$ python3 -q
>>> import numpy as np
>>> from numpy import linalg as LA
>>> np.set_printoptions(precision=3, suppress=True, linewidth=140)
>>> B = np.array([[2, 3], [3, 2], [1, 3]])
>>> J = np.kron(np.eye(3, dtype=int), B)
>>> J
array([[2, 3, 0, 0, 0, 0],
       [3, 2, 0, 0, 0, 0],
       [1, 3, 0, 0, 0, 0],
       [0, 0, 2, 3, 0, 0],
       [0, 0, 3, 2, 0, 0],
       [0, 0, 1, 3, 0, 0],
       [0, 0, 0, 0, 2, 3],
       [0, 0, 0, 0, 3, 2],
       [0, 0, 0, 0, 1, 3]])
>>> round(float(LA.norm(J)), 3)
10.392
>>> np.abs(J).max()
np.int64(3)
>>> J.shape
(9, 6)
>>> np.count_nonzero(J)
np.int64(18)
>>> J.sum(axis=1)
array([5, 5, 4, 5, 5, 4, 5, 5, 4])
>>> LA.svd(J, compute_uv=False)
array([5.79 , 5.79 , 5.79 , 1.573, 1.573, 1.573])
>>> np.diff(J, axis=0)
array([[ 1, -1,  0,  0,  0,  0],
       [-2,  1,  0,  0,  0,  0],
       [-1, -3,  2,  3,  0,  0],
       [ 0,  0,  1, -1,  0,  0],
       [ 0,  0, -2,  1,  0,  0],
       [ 0,  0, -1, -3,  2,  3],
       [ 0,  0,  0,  0,  1, -1],
       [ 0,  0,  0,  0, -2,  1]])
>>> B = np.array([[3, 5, -3, -2, -5, -7],
...     [2, 4, 0, 2, -3, -1],
...     [1, -1, 1, 0, -7, -1],
...     [-7, 2, -1, -6, 8, -9],
...     [9, 6, -8, 5, -3, -7],
...     [-5, -3, -5, -4, 0, -5]])
>>> mat = B - B.T
>>> mat
array([[  0,   3,  -4,   5, -14,  -2],
       [ -3,   0,   1,   0,  -9,   2],
       [  4,  -1,   0,   1,   1,   4],
       [ -5,   0,  -1,   0,   3,  -5],
       [ 14,   9,  -1,  -3,   0,  -7],
       [  2,  -2,  -4,   5,   7,   0]])
>>> B = mat / np.sqrt((mat ** 2).mean(axis=1, keepdims=True))
>>> B[2]
array([ 1.656, -0.414,  0.   ,  0.414,  0.414,  1.656])
>>> print(LA.matrix_rank(B) == LA.matrix_rank(mat))
True
>>> LA.matrix_rank(mat - mat.mean(axis=1, keepdims=True))
np.int64(5)
>>> M = np.load("m.npy")
>>> M
array([[  6,   4,  -4,  -3,   5],
       [  4,  12,   0, -10,   4],
       [ -4,   0,   8,  -2,  -6],
       [ -3, -10,  -2,   9,  -2],
       [  5,   4,  -6,  -2,   6]])
>>> np.abs(np.diag(LA.qr(M)[1])) > 1e-9
array([ True,  True,  True, False, False])
>>> np.round(M @ LA.pinv(M) @ M, 3) + 0
array([[  6.,   4.,  -4.,  -3.,   5.],
       [  4.,  12.,   0., -10.,   4.],
       [ -4.,   0.,   8.,  -2.,  -6.],
       [ -3., -10.,  -2.,   9.,  -2.],
       [  5.,   4.,  -6.,  -2.,   6.]])
>>> np.allclose(M[:-1].T @ LA.lstsq(M[:-1].T, M[-1])[0], M[-1])
True
